% ipython --no-banner

In [1]: import numpy as np

In [2]: np.set_printoptions(precision=2, suppress=True, linewidth=140)

In [3]: K = np.loadtxt("a.csv", delimiter=",")

In [4]: K
Out[4]: 
array([[-5., -3.,  4., -6., -3., -7.,  8.,  6., -3.,  1., -3.],
       [-4., -2.,  5., -5., -2., -6.,  9.,  7., -2.,  2., -2.],
       [-5., -3.,  4., -6., -3., -7.,  8.,  6., -3.,  1., -3.],
       [-6., -4.,  3., -7., -4., -8.,  7.,  5., -4.,  0., -4.],
       [-6., -4.,  3., -7., -4., -8.,  7.,  5., -4.,  0., -4.],
       [-5., -3.,  4., -6., -3., -7.,  8.,  6., -3.,  1., -3.],
       [-6., -4.,  3., -7., -4., -8.,  7.,  5., -4.,  0., -4.]])

In [5]: U, s, VT = np.linalg.svd(K)

In [6]: np.argmax(s[:-1] / (s[1:] + 1e-6)) + 1
Out[6]: np.int64(2)

In [7]: M2 = U[:, :2] @ np.diag(s[:2]) @ VT[:2]

In [8]: M2.round(2) + 0
Out[8]: 
array([[-5., -3.,  4., -6., -3., -7.,  8.,  6., -3.,  1., -3.],
       [-4., -2.,  5., -5., -2., -6.,  9.,  7., -2.,  2., -2.],
       [-5., -3.,  4., -6., -3., -7.,  8.,  6., -3.,  1., -3.],
       [-6., -4.,  3., -7., -4., -8.,  7.,  5., -4.,  0., -4.],
       [-6., -4.,  3., -7., -4., -8.,  7.,  5., -4.,  0., -4.],
       [-5., -3.,  4., -6., -3., -7.,  8.,  6., -3.,  1., -3.],
       [-6., -4.,  3., -7., -4., -8.,  7.,  5., -4.,  0., -4.]])

In [9]: round(np.linalg.norm(K - M2, 2), 2), round(float(s[2]), 2)
Out[9]: (np.float64(0.0), 0.0)

In [10]: np.linalg.matrix_rank(K, rtol=0.05)
Out[10]: np.int64(2)

In [11]: np.linalg.matrix_rank(M2)
Out[11]: np.int64(2)

In [12]: arr = np.minimum.outer(np.arange(1, 8), np.arange(1, 8)) * -1

In [13]: arr
Out[13]: 
array([[-1, -1, -1, -1, -1, -1, -1],
       [-1, -2, -2, -2, -2, -2, -2],
       [-1, -2, -3, -3, -3, -3, -3],
       [-1, -2, -3, -4, -4, -4, -4],
       [-1, -2, -3, -4, -5, -5, -5],
       [-1, -2, -3, -4, -5, -6, -6],
       [-1, -2, -3, -4, -5, -6, -7]])

In [14]: [round(float(np.linalg.det(arr[:i, :i])), 2) + 0 for i in range(1, 8)]
Out[14]: [-1.0, 1.0, -1.0, 1.0, -1.0, 1.0, -1.0]

In [15]: np.round(np.linalg.eigvalsh(arr).min(), 2)
Out[15]: np.float64(-22.88)

In [16]: W0 = np.loadtxt("data.csv", delimiter=",")

In [17]: W0
Out[17]: 
array([[0.25, 0.08, 0.17, 0.08, 0.08, 0.08, 0.17, 0.08],
       [0.25, 0.12, 0.12, 0.12, 0.  , 0.25, 0.12, 0.  ],
       [0.  , 0.18, 0.18, 0.18, 0.09, 0.09, 0.18, 0.09],
       [0.08, 0.15, 0.08, 0.23, 0.15, 0.  , 0.15, 0.15],
       [0.17, 0.33, 0.  , 0.17, 0.17, 0.  , 0.  , 0.17],
       [0.08, 0.08, 0.08, 0.17, 0.08, 0.17, 0.17, 0.17],
       [0.15, 0.15, 0.  , 0.15, 0.08, 0.15, 0.23, 0.08],
       [0.08, 0.15, 0.08, 0.15, 0.15, 0.08, 0.15, 0.15]])

In [18]: rng = np.random.default_rng(575)

In [19]: M2 = W0 + rng.integers(-2, 3, (8, 1)) @ rng.integers(-2, 3, (1, 8))

In [20]: M2
Out[20]: 
array([[ 4.25,  2.08,  0.17,  4.08, -1.92,  0.08,  4.17, -3.92],
       [-3.75, -1.88,  0.12, -3.88,  2.  ,  0.25, -3.88,  4.  ],
       [ 2.  ,  1.18,  0.18,  2.18, -0.91,  0.09,  2.18, -1.91],
       [ 0.08,  0.15,  0.08,  0.23,  0.15,  0.  ,  0.15,  0.15],
       [ 0.17,  0.33,  0.  ,  0.17,  0.17,  0.  ,  0.  ,  0.17],
       [ 2.08,  1.08,  0.08,  2.17, -0.92,  0.17,  2.17, -1.83],
       [ 4.15,  2.15,  0.  ,  4.15, -1.92,  0.15,  4.23, -3.92],
       [ 2.08,  1.15,  0.08,  2.15, -0.85,  0.08,  2.15, -1.85]])

In [21]: np.round(np.linalg.svd(M2 - W0, compute_uv=False), 2) + 0
Out[21]: array([16.43,  0.  ,  0.  ,  0.  ,  0.  ,  0.  ,  0.  ,  0.  ])

In [22]: M2 - W0
Out[22]: 
array([[ 4.,  2.,  0.,  4., -2.,  0.,  4., -4.],
       [-4., -2.,  0., -4.,  2.,  0., -4.,  4.],
       [ 2.,  1.,  0.,  2., -1.,  0.,  2., -2.],
       [ 0.,  0.,  0.,  0.,  0.,  0.,  0.,  0.],
       [ 0.,  0.,  0.,  0.,  0.,  0.,  0.,  0.],
       [ 2.,  1.,  0.,  2., -1.,  0.,  2., -2.],
       [ 4.,  2.,  0.,  4., -2.,  0.,  4., -4.],
       [ 2.,  1.,  0.,  2., -1.,  0.,  2., -2.]])

In [23]: np.linalg.matrix_rank(M2 - W0, tol=1e-8)
Out[23]: np.int64(1)

In [24]: np.sort(np.abs(np.linalg.eigvals(W0)))[::-1]
Out[24]: array([1.  , 0.18, 0.18, 0.17, 0.17, 0.13, 0.09, 0.04])

In [25]: W0 @ np.ones(8)
Out[25]: array([1., 1., 1., 1., 1., 1., 1., 1.])

In [26]: pr = np.eye(8)[5]

In [27]: for _ in range(4):
    ...:     pr = pr @ W0
    ...:     print(pr.round(2))
    ...: 
[0.08 0.08 0.08 0.17 0.08 0.17 0.17 0.17]
[0.12 0.15 0.08 0.16 0.11 0.1  0.16 0.12]
[0.14 0.16 0.08 0.16 0.1  0.11 0.15 0.11]
[0.14 0.15 0.09 0.16 0.1  0.11 0.15 0.11]

In [28]: vec = np.array([3, -1, 3, 1, 3, 0, -1, 1])

In [29]: np.einsum("ij,j->i", W0, vec)
Out[29]: array([1.42, 1.  , 0.73, 1.  , 1.  , 0.83, 0.54, 0.92])

In [30]: (W0 @ vec).argmax()
Out[30]: np.int64(0)

In [31]: np.sign((W0 @ vec).round(6))
Out[31]: array([1., 1., 1., 1., 1., 1., 1., 1.])

In [32]: W0 @ (2 * vec)
Out[32]: array([2.83, 2.  , 1.45, 2.  , 2.  , 1.67, 1.08, 1.85])

In [33]: W0 * vec
Out[33]: 
array([[ 0.75, -0.08,  0.5 ,  0.08,  0.25,  0.  , -0.17,  0.08],
       [ 0.75, -0.12,  0.38,  0.12,  0.  ,  0.  , -0.12,  0.  ],
       [ 0.  , -0.18,  0.55,  0.18,  0.27,  0.  , -0.18,  0.09],
       [ 0.23, -0.15,  0.23,  0.23,  0.46,  0.  , -0.15,  0.15],
       [ 0.5 , -0.33,  0.  ,  0.17,  0.5 ,  0.  , -0.  ,  0.17],
       [ 0.25, -0.08,  0.25,  0.17,  0.25,  0.  , -0.17,  0.17],
       [ 0.46, -0.15,  0.  ,  0.15,  0.23,  0.  , -0.23,  0.08],
       [ 0.23, -0.15,  0.23,  0.15,  0.46,  0.  , -0.15,  0.15]])

In [34]: np.linalg.norm(W0 @ vec) <= np.linalg.norm(W0, 2) * np.linalg.norm(vec) + 1e-9
Out[34]: np.True_

In [35]: W0 @ np.eye(8)[2]
Out[35]: array([0.17, 0.12, 0.18, 0.08, 0.  , 0.08, 0.  , 0.08])

In [36]: W0 @ np.ones(8)
Out[36]: array([1., 1., 1., 1., 1., 1., 1., 1.])

In [37]: round(float(np.linalg.norm(K, "nuc")), 2)
Out[37]: 49.45

In [38]: np.linalg.norm(K, axis=1)
Out[38]: array([16.22, 15.87, 16.22, 17.2 , 17.2 , 16.22, 17.2 ])

In [39]: np.round(np.linalg.norm(K[1], 1), 2), round(np.linalg.norm(K[1], np.inf), 2)
Out[39]: (np.float64(46.0), np.float64(9.0))

In [40]: round(float(np.linalg.norm(K[1] - K[4])), 2)
Out[40]: 6.63

In [41]: f = np.array([4, 3, 2, 0, 4, 3, 4, 1])

In [42]: M2 = W0 + np.outer(f, np.eye(8)[2])

In [43]: np.linalg.matrix_rank(np.linalg.inv(M2) - np.linalg.inv(W0), tol=1e-8)
Out[43]: np.int64(1)

In [44]: M2
Out[44]: 
array([[0.25, 0.08, 4.17, 0.08, 0.08, 0.08, 0.17, 0.08],
       [0.25, 0.12, 3.12, 0.12, 0.  , 0.25, 0.12, 0.  ],
       [0.  , 0.18, 2.18, 0.18, 0.09, 0.09, 0.18, 0.09],
       [0.08, 0.15, 0.08, 0.23, 0.15, 0.  , 0.15, 0.15],
       [0.17, 0.33, 4.  , 0.17, 0.17, 0.  , 0.  , 0.17],
       [0.08, 0.08, 3.08, 0.17, 0.08, 0.17, 0.17, 0.17],
       [0.15, 0.15, 4.  , 0.15, 0.08, 0.15, 0.23, 0.08],
       [0.08, 0.15, 1.08, 0.15, 0.15, 0.08, 0.15, 0.15]])

In [45]: np.linalg.matrix_rank(M2 - W0)
Out[45]: np.int64(1)
